% python3 -q
>>> import numpy as np
>>> np.set_printoptions(precision=3, suppress=True, linewidth=160)
>>> def rnd(a):
...     return np.round(a, 3) + 0
... 
>>> X = np.loadtxt("m.csv", delimiter=",")
>>> rnd(X)
array([[-2.072,  3.034, -9.301],
       [ 9.238, -3.631,  1.216],
       [ 9.231, -2.642, -2.795],
       [ 3.224,  1.148, -9.396],
       [ 5.72 , -3.845,  7.245],
       [-2.672, -1.382,  9.537],
       [-4.636,  3.657, -8.071],
       [-1.389, -1.89 ,  9.721],
       [ 6.414, -0.43 , -7.66 ],
       [ 6.319, -3.923,  6.685],
       [ 6.315, -3.922,  6.688],
       [-6.46 ,  0.456,  7.62 ],
       [-7.25 ,  0.937,  6.823],
       [-4.683, -0.48 ,  8.822],
       [-9.028,  2.375,  3.584],
       [ 8.528, -1.877, -4.874],
       [ 7.379, -1.021, -6.671],
       [ 2.533,  1.439, -9.566],
       [ 0.508, -2.557,  9.654],
       [-6.857,  3.973, -6.099],
       [-6.72 ,  0.609,  7.381],
       [-8.326,  1.707,  5.269]])
>>> C = X[[0, 4]].astype(float)
>>> for _ in range(6):
...     z = np.linalg.norm(X[:, None] - C, axis=-1).argmin(axis=1)
...     C = np.array([X[z == j].mean(axis=0) for j in range(2)])
... 
>>> z
array([0, 0, 0, 0, 1, 1, 0, 1, 0, 1, 1, 1, 1, 1, 1, 0, 0, 0, 1, 0, 1, 1])
>>> rnd(C)
array([[ 3.298,  0.365, -6.322],
       [-2.306, -0.993,  7.419]])
>>> rnd(C[1] - C[0])
array([-5.604, -1.358, 13.741])
>>> np.abs(C[1] - C[0]).argmax()
np.int64(2)
>>> cov = np.cov(X, rowvar=False)
>>> np.argsort(-X.std(axis=0).round(6), kind="stable")
array([2, 0, 1])
>>> rnd(np.median(X, axis=0))
array([-0.441, -0.455,  4.427])
>>> rnd(np.polyfit(X[:, 2], X[:, 0], 1))
array([-0.248,  0.533])
>>> rnd(np.linalg.norm(X, 2) / np.linalg.norm(X))
np.float64(0.788)
>>> np.linalg.cond(X) > 100
np.True_
>>> np.argsort(-np.linalg.norm(X, axis=0).round(6), kind="stable")[:3]
array([2, 0, 1])
>>> [round(float(x), 3) for x in np.linalg.svd(X, compute_uv=False)[:3]]
[36.966, 28.87, 0.0]
>>> Y = np.array([[2, -2, 0], [1, -2, -1], [0, 1, 1]])
>>> np.linalg.matrix_rank(X @ Y)
np.int64(2)
>>> rnd(np.einsum("ij,ij->i", X, X))
array([100., 100., 100., 100., 100., 100., 100., 100., 100., 100., 100., 100., 100., 100., 100., 100., 100., 100., 100., 100., 100., 100.])
>>> rng = np.random.default_rng(667)
>>> E = (rng.random((4, 4)) < 0.3) + np.eye(4)
>>> E /= E.sum(axis=1, keepdims=True)
>>> E
array([[1. , 0. , 0. , 0. ],
       [0. , 1. , 0. , 0. ],
       [0. , 0. , 0.5, 0.5],
       [0. , 0.5, 0. , 0.5]])
>>> rnd(np.linalg.det(E))
np.float64(0.25)
>>> (np.linalg.matrix_power((E != 0) + (E.T != 0) + np.eye(4), 4) > 0).astype(int)
array([[1, 0, 0, 0],
       [0, 1, 1, 1],
       [0, 1, 1, 1],
       [0, 1, 1, 1]])
>>> (E != 0).astype(int)
array([[1, 0, 0, 0],
       [0, 1, 0, 0],
       [0, 0, 1, 1],
       [0, 1, 0, 1]])
>>> E @ E
array([[1.  , 0.  , 0.  , 0.  ],
       [0.  , 1.  , 0.  , 0.  ],
       [0.  , 0.25, 0.25, 0.5 ],
       [0.  , 0.75, 0.  , 0.25]])
>>> mat = np.loadtxt("a.csv", delimiter=",")
>>> mat
array([[0., 0., 1.],
       [0., 0., 0.],
       [0., 0., 0.]])
>>> np.flatnonzero(np.linalg.matrix_power((mat != 0) + (mat.T != 0) + np.eye(3), 3)[0])
array([0, 2])
>>> Uu, s, Vt = np.linalg.svd(mat)
>>> np.argmax(s[:-1] / (s[1:] + 1e-6)) + 1
np.int64(1)
>>> Y = Uu[:, :1] @ np.diag(s[:1]) @ Vt[:1]
>>> rnd(np.linalg.norm(mat - Y) / np.linalg.norm(mat))
np.float64(0.0)
>>> Y
array([[0., 0., 1.],
       [0., 0., 0.],
       [0., 0., 0.]])
>>> np.linalg.matrix_rank(Y)
np.int64(1)
>>> rnd(np.linalg.det(mat[::-1]))
np.float64(0.0)
>>> z = rng.permutation(3)
>>> z
array([2, 0, 1])
>>> Y = mat[z][:, z]
>>> np.diag(Y)
array([0., 0., 0.])
>>> rnd(np.sort(np.abs(np.linalg.eigvals(Y))))
array([0., 0., 0.])
>>> np.trace(Y)
np.float64(0.0)
>>> z = X[:, 1] > np.median(X[:, 1])
>>> r0 = X[z].mean(axis=0) - X[~z].mean(axis=0)
>>> ((X - X.mean(axis=0)) @ r0 > 0).astype(int)
array([1, 0, 0, 1, 0, 0, 1, 0, 1, 0, 0, 1, 1, 0, 1, 0, 0, 1, 0, 1, 1, 1])
>>> W0 = np.load("arr.npy")
>>> W0
array([[ 0,  0],
       [-2, -1]])
>>> W0.sum(axis=1)
array([ 0, -3])
>>> W0.sum(axis=0)
array([-2, -1])
>>> W0 - W0[0]
array([[ 0,  0],
       [-2, -1]])
>>> np.linalg.matrix_rank(W0)
np.int64(1)
>>> np.abs(W0).max()
np.int64(2)
>>> z = rng.permutation(2)
>>> z
array([0, 1])
>>> Y = W0[z][:, z]
>>> np.trace(Y)
np.int64(-1)
>>> rnd(np.linalg.det(Y)), rnd(np.linalg.det(W0[z]))
(np.float64(0.0), np.float64(0.0))
>>> Y
array([[ 0,  0],
       [-2, -1]])
>>> np.linalg.matrix_rank(W0, rtol=0.1)
np.int64(1)
>>> feats = np.load("sample11.npy")
>>> rnd(feats)
array([[ 0.35 , -0.386, -0.221,  0.171,  0.001, -0.024],
       [-0.386,  0.455,  0.224, -0.165,  0.099, -0.11 ],
       [-0.221,  0.224,  0.191, -0.057,  0.082,  0.213],
       [ 0.171, -0.165, -0.057,  0.215,  0.323,  0.068],
       [ 0.001,  0.099,  0.082,  0.323,  0.858, -0.036],
       [-0.024, -0.11 ,  0.213,  0.068, -0.036,  0.931]])
>>> [round(float(x), 3) for x in np.linalg.svd(feats, compute_uv=False)[:3]]
[1.0, 1.0, 1.0]
>>> t3 = np.stack([W0, 2 * W0, W0[::-1]])
>>> np.linalg.matrix_rank(t3.reshape(3, -1))
np.int64(2)
>>> rnd(np.linalg.det(t3))
array([0., 0., 0.])
>>> t3.shape
(3, 2, 2)
>>> np.linalg.matrix_rank(t3)
array([1, 1, 1])
>>> rnd(np.linalg.norm(t3, axis=(1, 2)))
array([2.236, 4.472, 2.236])
>>> Uu, s, Vt = np.linalg.svd(feats)
>>> np.argmax(s[:-1] / (s[1:] + 1e-6)) + 1
np.int64(3)
>>> Y = Uu[:, :3] @ np.diag(s[:3]) @ Vt[:3]
>>> np.linalg.matrix_rank(Y)
np.int64(3)
>>> rnd(np.linalg.norm(feats - Y, 2)), rnd(s[3])
(np.float64(0.0), np.float64(0.0))
>>> rnd(np.linalg.norm(feats, 1)), rnd(np.linalg.norm(feats, np.inf))
(np.float64(1.439), np.float64(1.439))
>>> rnd(np.linalg.norm(feats[2] - feats[5]))
np.float64(0.834)
>>> rnd(np.linalg.norm(feats, axis=1))
array([0.592, 0.675, 0.437, 0.463, 0.926, 0.965])
>>> Uu, s, Vt = np.linalg.svd(feats)
>>> evecs = Vt[:(s > 1e-8).sum()]
>>> x0 = feats[2] + 2 * feats[5] + rng.integers(2) * np.eye(6)[1]
>>> rnd(x0)
array([-0.269,  0.005,  0.617,  0.079,  0.01 ,  2.076])
>>> np.linalg.matrix_rank(np.vstack([feats, x0]))
np.int64(3)
>>> Q, _ = np.linalg.qr(np.array([[1.7, -1.0, -1.5], [0.2, -0.5, 0.8], [-0.2, -1.0, 0.1]]))
>>> arr = Q[:, :3]
>>> rnd(arr)
array([[-0.986, -0.071,  0.148],
       [-0.116, -0.333, -0.936],
       [ 0.116, -0.94 ,  0.32 ]])
>>> hat = np.triu(np.array([[-9, 0, 2], [-8, -4, -6], [0, -1, -8]]), 1) + np.eye(3)
>>> Y = hat @ arr @ np.linalg.inv(hat)
>>> rnd(np.trace(Y)), rnd(np.trace(arr))
(np.float64(-0.999), np.float64(-0.999))
>>> rnd(Y)
array([[-0.754, -1.952, -9.415],
       [-0.812,  5.308, 30.619],
       [ 0.116, -0.94 , -5.553]])
>>> rk = np.linalg.matrix_rank(W0)
>>> rk
np.int64(1)
>>> null = np.linalg.svd(W0)[2][rk:].T
>>> [int(np.linalg.matrix_rank(np.delete(W0, i, axis=0))) for i in range(2)]
[1, 0]
>>> null[:, 0] / null[np.abs(null[:, 0]).round(6).argmax(), 0]
array([-0.5,  1. ])
>>> [int(np.linalg.matrix_rank(W0[:i])) for i in range(1, len(W0) + 1)]
[0, 1]
>>> null.shape
(2, 1)
>>> rnd(null @ null.T)
array([[ 0.2, -0.4],
       [-0.4,  0.8]])
>>> rnd((arr + arr.T) / 2)
array([[-0.986, -0.094,  0.132],
       [-0.094, -0.333, -0.938],
       [ 0.132, -0.938,  0.32 ]])
>>> rnd((arr - arr.T) / 2)
array([[ 0.   ,  0.022,  0.016],
       [-0.022,  0.   ,  0.002],
       [-0.016, -0.002,  0.   ]])
>>> np.allclose(arr, arr.T)
False
>>> rnd(np.linalg.matrix_power(arr, 3))
array([[-0.983, -0.027,  0.179],
       [-0.16 , -0.331, -0.93 ],
       [ 0.084, -0.943,  0.321]])
>>> rnd(np.trace(arr))
np.float64(-0.999)
>>> np.allclose(arr @ arr.T, arr.T @ arr)
True
>>> rnd(arr @ arr)
array([[ 0.999, -0.045, -0.032],
       [ 0.045,  0.999, -0.005],
       [ 0.032,  0.004,  0.999]])
>>> rnd(np.sort(np.abs(np.linalg.eigvals(arr))))
array([1., 1., 1.])
>>> cov = arr.T @ arr
>>> rnd(np.linalg.eigvalsh(cov)[::-1])
array([1., 1., 1.])
>>> np.allclose(cov, cov.T)
True
>>> rnd(cov)
array([[1., 0., 0.],
       [0., 1., 0.],
       [0., 0., 1.]])
>>> x0 = np.array([-1, -1, 0])
>>> [p for p in range(1, 25) if np.allclose(np.linalg.matrix_power(arr, p), np.eye(3))]
[]
>>> rnd(np.linalg.norm(x0)), rnd(np.linalg.norm(arr @ x0))
(np.float64(1.414), np.float64(1.414))
>>> F = np.array([[-1, 0, 1, -2, -1], [-1, 0, 2, 0, 2], [2, 0, -5, -2, -7]])
>>> rnd(np.trace(np.linalg.pinv(F) @ F))
np.float64(2.0)
>>> try:
...     np.linalg.inv(F)
... except np.linalg.LinAlgError as e:
...     print("failed:", e)
... 
failed: Last 2 dimensions of the array must be square
>>> Uu, s = np.linalg.svd(F)
Traceback (most recent call last):
  File "<python-input-118>", line 1, in <module>
    Uu, s = np.linalg.svd(F)
    ^^^^^
ValueError: too many values to unpack (expected 2)
>>> Uu, s, Vt = np.linalg.svd(F, full_matrices=False)
>>> rnd(np.abs(Vt[0]))
array([0.228, 0.   , 0.56 , 0.209, 0.769])
>>> np.abs(Uu[:, 0]).round(6).argmax()
np.int64(2)
>>> Uu.shape, s.shape, Vt.shape
((3, 3), (3,), (3, 5))
>>> rnd(Uu.T @ F @ Vt.T)
array([[9.511, 0.   , 0.   ],
       [0.   , 2.746, 0.   ],
       [0.   , 0.   , 0.   ]])
>>> rnd(s)
array([9.511, 2.746, 0.   ])
>>> rnd(s / s[0])
array([1.   , 0.289, 0.   ])
>>> rk = np.linalg.matrix_rank(F)
>>> rk
np.int64(2)
>>> null = np.linalg.svd(F)[2][rk:].T
>>> [int(np.linalg.matrix_rank(np.delete(F, i, axis=0))) for i in range(3)]
[2, 2, 2]
>>> [int(np.linalg.matrix_rank(F[:, :j + 1])) for j in range(5)]
[1, 1, 2, 2, 2]
>>> cen = X - X.mean(axis=0)
>>> Uu, s, Vt = np.linalg.svd(cen, full_matrices=False)
>>> rnd(cen.mean(axis=0))
array([0., 0., 0.])
>>> rnd((s ** 2).sum() ** 2 / (s ** 4).sum())
np.float64(1.887)
>>> rnd(Vt[0] * np.sign(Vt[0, np.abs(Vt[0]).argmax()]))
array([-0.501, -0.032,  0.865])
>>> np.abs(Uu[:, 0]).argmax()
np.int64(8)
>>> rnd(s)
array([36.714, 28.591,  0.   ])
>>> np.searchsorted(np.cumsum(s ** 2) / (s ** 2).sum(), 0.9) + 1
np.int64(2)
>>> np.linalg.matrix_rank(cen)
np.int64(2)
>>> K = np.array([[-2.0, 1.0, 1.0, 1.0, 1.0, 1.0],
...     [1.0, -2.0, 1.0, 1.0, 1.0, 1.0],
...     [1.0, 1.0, -2.0, 1.0, 1.0, 1.0],
...     [1.0, 1.0, 1.0, -2.0, 1.0, 1.0],
...     [1.0, 1.0, 1.0, 1.0, -2.0, 1.0],
...     [1.0, 1.0, 1.0, 1.0, 1.0, -2.0]])
>>> Y = np.array([[-1, 4], [5, -2], [4, 5], [3, 4], [-3, 2], [5, 4]])
>>> np.einsum("ij->j", K)
array([3., 3., 3., 3., 3., 3.])
>>> Y.T @ K.T
array([[16., -2.,  1.,  4., 22., -2.],
       [ 5., 23.,  2.,  5., 11.,  5.]])
>>> np.linalg.matrix_rank(K @ Y)
np.int64(2)
>>> Y = K / np.linalg.norm(K, axis=1, keepdims=True)
>>> cov = Y @ Y.T
>>> np.argwhere(np.triu(np.abs(cov) > 0.95, 1))
array([], shape=(0, 2), dtype=int64)
>>> np.degrees(np.arccos(np.clip(cov[5, 3], -1, 1)))
np.float64(90.0)
>>> rnd(cov)
array([[1., 0., 0., 0., 0., 0.],
       [0., 1., 0., 0., 0., 0.],
       [0., 0., 1., 0., 0., 0.],
       [0., 0., 0., 1., 0., 0.],
       [0., 0., 0., 0., 1., 0.],
       [0., 0., 0., 0., 0., 1.]])
>>> (np.abs(cov) > 0.9).astype(int)
array([[1, 0, 0, 0, 0, 0],
       [0, 1, 0, 0, 0, 0],
       [0, 0, 1, 0, 0, 0],
       [0, 0, 0, 1, 0, 0],
       [0, 0, 0, 0, 1, 0],
       [0, 0, 0, 0, 0, 1]])
>>> r0 = np.array([1, -1])
>>> np.correlate(K[4], K[1], "full")
array([ 1.,  2.,  3.,  4., -1.,  0., -1., -2.,  6., -4.,  1.])
>>> np.cross(K[4, :3], K[1, :3])
array([ 3.,  0., -3.])
>>> np.convolve(K[4], r0)
array([ 1.,  0.,  0.,  0., -3.,  3., -1.])
>>> np.polyval(r0, K[4])
array([ 0.,  0.,  0.,  0., -3.,  0.])
